$ python3 -q
>>> import numpy as np
>>> np.set_printoptions(suppress=True, linewidth=140)
>>> theta = np.deg2rad(72)
>>> K = np.eye(6)
>>> K[np.ix_([0, 3], [0, 3])] = [[np.cos(theta), -np.sin(theta)], [np.sin(theta), np.cos(theta)]]
>>> print(K.round(2))
[[ 0.31  0.    0.   -0.95  0.    0.  ]
 [ 0.    1.    0.    0.    0.    0.  ]
 [ 0.    0.    1.    0.    0.    0.  ]
 [ 0.95  0.    0.    0.31  0.    0.  ]
 [ 0.    0.    0.    0.    1.    0.  ]
 [ 0.    0.    0.    0.    0.    1.  ]]
>>> # columns are unit length and at right angles
>>> M2 = K / np.sqrt((K ** 2).mean(axis=1, keepdims=True))
>>> print(np.round(np.linalg.norm(M2, axis=1), 2))
[2.45 2.45 2.45 2.45 2.45 2.45]
>>> print(np.linalg.matrix_rank(M2) == np.linalg.matrix_rank(K))
True
>>> x0 = np.array([1, 1, 0, 1, 0, 2])
>>> print(6 - np.linalg.matrix_rank(K - np.eye(6), tol=1e-8))
4
>>> print(np.round(np.linalg.inv(K), 2))
[[ 0.31  0.    0.    0.95  0.    0.  ]
 [ 0.    1.    0.    0.    0.    0.  ]
 [ 0.    0.    1.    0.    0.    0.  ]
 [-0.95 -0.   -0.    0.31 -0.   -0.  ]
 [ 0.    0.    0.    0.    1.    0.  ]
 [ 0.    0.    0.    0.    0.    1.  ]]
>>> print(np.round(np.sort(np.abs(np.degrees(np.angle(np.linalg.eigvals(K))))), 2))
[ 0.  0.  0.  0. 72. 72.]
>>> print(np.round(K.reshape(2, -1), 2))
[[ 0.31  0.    0.   -0.95  0.    0.    0.    1.    0.    0.    0.    0.    0.    0.    1.    0.    0.    0.  ]
 [ 0.95  0.    0.    0.31  0.    0.    0.    0.    0.    0.    1.    0.    0.    0.    0.    0.    0.    1.  ]]
>>> T = K.reshape(6, 2, -1)
>>> print(np.round(T.transpose(1, 0, 2), 2))
[[[ 0.31  0.    0.  ]
  [ 0.    1.    0.  ]
  [ 0.    0.    1.  ]
  [ 0.95  0.    0.  ]
  [ 0.    0.    0.  ]
  [ 0.    0.    0.  ]]

 [[-0.95  0.    0.  ]
  [ 0.    0.    0.  ]
  [ 0.    0.    0.  ]
  [ 0.31  0.    0.  ]
  [ 0.    1.    0.  ]
  [ 0.    0.    1.  ]]]
>>> print(np.round(np.einsum("ihd,ihd->ih", T, T), 2))
[[0.1 0.9]
 [1.  0. ]
 [1.  0. ]
 [0.9 0.1]
 [0.  1. ]
 [0.  1. ]]
>>> print(np.einsum("ihd,jhd->hij", T, T).shape)
(2, 6, 6)
>>> print(np.round(np.swapaxes(T, 1, 2)[0], 2))
[[ 0.31 -0.95]
 [ 0.    0.  ]
 [ 0.    0.  ]]
>>> W0 = np.loadtxt("run13.csv", delimiter=",")
>>> print(W0)
[[ 0.43  0.59  1.72  0.99]
 [ 1.23  0.88 -1.32  0.93]
 [-0.1   1.27  0.31  0.93]
 [ 0.78  1.77  0.11 -1.78]
 [ 2.54 -1.12  0.66 -0.08]]
>>> M2 = W0 / np.sqrt((W0 ** 2).mean(axis=1, keepdims=True))
>>> print(np.linalg.matrix_rank(M2) == np.linalg.matrix_rank(W0))
True
>>> print(M2[2].round(2))
[-0.12  1.58  0.39  1.16]
>>> u = np.array([-3, 3, 2])
>>> v = np.array([1, 1, 1, 2, 0])
>>> F = u[:, None] + v[None, :]
>>> print(F)
[[-2 -2 -2 -1 -3]
 [ 4  4  4  5  3]
 [ 3  3  3  4  2]]
>>> print(np.linalg.cond(F) > 100)
True
>>> print(round(np.trace(np.linalg.pinv(F) @ F), 2))
2.0
>>> print(np.abs(np.diag(np.linalg.qr(F)[1])) > 1e-9)
[ True False False]
>>> print(np.unique(F.round(6), axis=0).shape)
(3, 5)
>>> print(W0.ravel(order="F"))
[ 0.43  1.23 -0.1   0.78  2.54  0.59  0.88  1.27  1.77 -1.12  1.72 -1.32  0.31  0.11  0.66  0.99  0.93  0.93 -1.78 -0.08]
>>> print(W0.reshape(2, -1))
[[ 0.43  0.59  1.72  0.99  1.23  0.88 -1.32  0.93 -0.1   1.27]
 [ 0.31  0.93  0.78  1.77  0.11 -1.78  2.54 -1.12  0.66 -0.08]]
>>> T = W0.reshape(5, 2, -1)
>>> print(np.einsum("ihd,jhd->hij", T, T).shape)
(2, 5, 5)
>>> print(T[:, 0])
[[ 0.43  0.59]
 [ 1.23  0.88]
 [-0.1   1.27]
 [ 0.78  1.77]
 [ 2.54 -1.12]]
>>> print(np.round(T.sum(axis=1), 2))
[[ 2.15  1.58]
 [-0.09  1.81]
 [ 0.21  2.2 ]
 [ 0.89 -0.01]
 [ 3.2  -1.2 ]]
>>> print(T.shape)
(5, 2, 2)
>>> rank = np.linalg.matrix_rank(F)
>>> print(rank)
2
>>> null = np.linalg.svd(F)[2][rank:].T
>>> print(np.round(F @ null, 2) + 0)
[[0. 0. 0.]
 [0. 0. 0.]
 [0. 0. 0.]]
>>> print(np.allclose(F @ null, 0))
True
>>> print(np.linalg.matrix_rank(F.T @ F), np.linalg.matrix_rank(F @ F.T))
2 2
>>> u, v = F[1], F[0]
>>> print(u @ u)
82
>>> print(u @ v)
-38
>>> p = (u @ v) / (u @ u) * u
>>> print(p.round(2))
[-1.85 -1.85 -1.85 -2.32 -1.39]
>>> print(round(float((v - p) @ u), 2))
0.0
>>> print(np.outer(u, v))
[[ -8  -8  -8  -4 -12]
 [ -8  -8  -8  -4 -12]
 [ -8  -8  -8  -4 -12]
 [-10 -10 -10  -5 -15]
 [ -6  -6  -6  -3  -9]]
>>> print(np.linalg.matrix_rank(np.outer(u, v)))
1
>>> X = np.array([[0, -2, 3], [0, 0, 5], [0, 0, 0]])
>>> print(X.sum(axis=0))
[ 0 -2  8]
>>> X[3]
Traceback (most recent call last):
  File "<python-input-56>", line 1, in <module>
    X[3]
    ~^^^
IndexError: index 3 is out of bounds for axis 0 with size 3
>>> print(np.count_nonzero(X))
3
>>> np.linalg.rank(X)
Traceback (most recent call last):
  File "<python-input-58>", line 1, in <module>
    np.linalg.rank(X)
    ^^^^^^^^^^^^^^
AttributeError: module 'numpy.linalg' has no attribute 'rank'
>>> np.zeros(3, 3)
Traceback (most recent call last):
  File "<python-input-59>", line 1, in <module>
    np.zeros(3, 3)
    ~~~~~~~~^^^^^^
TypeError: Cannot interpret '3' as a data type
>>> print(X.sum(axis=1))
[1 5 0]
>>> print(np.round(X.mean(axis=0), 2))
[ 0.   -0.67  2.67]
>>> print(np.round(np.linalg.svd(X, compute_uv=False), 2))
[5.93 1.69 0.  ]
>>> print(np.unravel_index(np.abs(X).argmax(), X.shape))
(np.int64(1), np.int64(2))
